>>> import numpy as np
>>> from numpy import linalg as LA
>>> np.set_printoptions(precision=2, suppress=True, linewidth=160, legacy="1.25")
>>> def rnd(a):
...     return np.round(a, 2) + 0
... 
>>> A = np.loadtxt("x.csv", delimiter=",")
>>> A
array([[0., 1., 1., 1., 1., 1., 1., 1., 1., 1., 1., 1., 1., 1., 1., 1.],
       [1., 0., 1., 1., 1., 1., 1., 1., 1., 1., 1., 1., 1., 1., 1., 1.],
       [1., 1., 0., 1., 1., 1., 1., 1., 1., 1., 1., 1., 1., 1., 1., 1.],
       [1., 1., 1., 0., 1., 1., 1., 1., 1., 1., 1., 1., 1., 1., 1., 1.],
       [1., 1., 1., 1., 0., 1., 1., 1., 1., 1., 1., 1., 1., 1., 1., 1.],
       [1., 1., 1., 1., 1., 0., 1., 1., 1., 1., 1., 1., 1., 1., 1., 1.],
       [1., 1., 1., 1., 1., 1., 0., 1., 1., 1., 1., 1., 1., 1., 1., 1.],
       [1., 1., 1., 1., 1., 1., 1., 0., 1., 1., 1., 1., 1., 1., 1., 1.],
       [1., 1., 1., 1., 1., 1., 1., 1., 0., 1., 1., 1., 1., 1., 1., 1.],
       [1., 1., 1., 1., 1., 1., 1., 1., 1., 0., 1., 1., 1., 1., 1., 1.],
       [1., 1., 1., 1., 1., 1., 1., 1., 1., 1., 0., 1., 1., 1., 1., 1.],
       [1., 1., 1., 1., 1., 1., 1., 1., 1., 1., 1., 0., 1., 1., 1., 1.],
       [1., 1., 1., 1., 1., 1., 1., 1., 1., 1., 1., 1., 0., 1., 1., 1.],
       [1., 1., 1., 1., 1., 1., 1., 1., 1., 1., 1., 1., 1., 0., 1., 1.],
       [1., 1., 1., 1., 1., 1., 1., 1., 1., 1., 1., 1., 1., 1., 0., 1.],
       [1., 1., 1., 1., 1., 1., 1., 1., 1., 1., 1., 1., 1., 1., 1., 0.]])
>>> # symmetric, so the eigenvalues are real
>>> rnd(np.sort(np.abs(LA.eigvals(A))))
array([ 1.,  1.,  1.,  1.,  1.,  1.,  1.,  1.,  1.,  1.,  1.,  1.,  1.,  1.,  1., 15.])
>>> np.allclose(A, A.T)
True
>>> rnd(np.abs(LA.eigvals(A)).max())
15.0
>>> A.sum(axis=0)
array([15., 15., 15., 15., 15., 15., 15., 15., 15., 15., 15., 15., 15., 15., 15., 15.])
>>> np.trace(A @ A @ A) // 6
560.0
>>> L = np.diag(A.sum(axis=1)) - A
>>> L @ np.ones(16)
array([0., 0., 0., 0., 0., 0., 0., 0., 0., 0., 0., 0., 0., 0., 0., 0.])
>>> Y = LA.inv(A)
>>> rnd(LA.det(A) * LA.det(Y))
1.0
>>> np.allclose(Y, A.T)
False
>>> rnd(LA.cond(A))
15.0
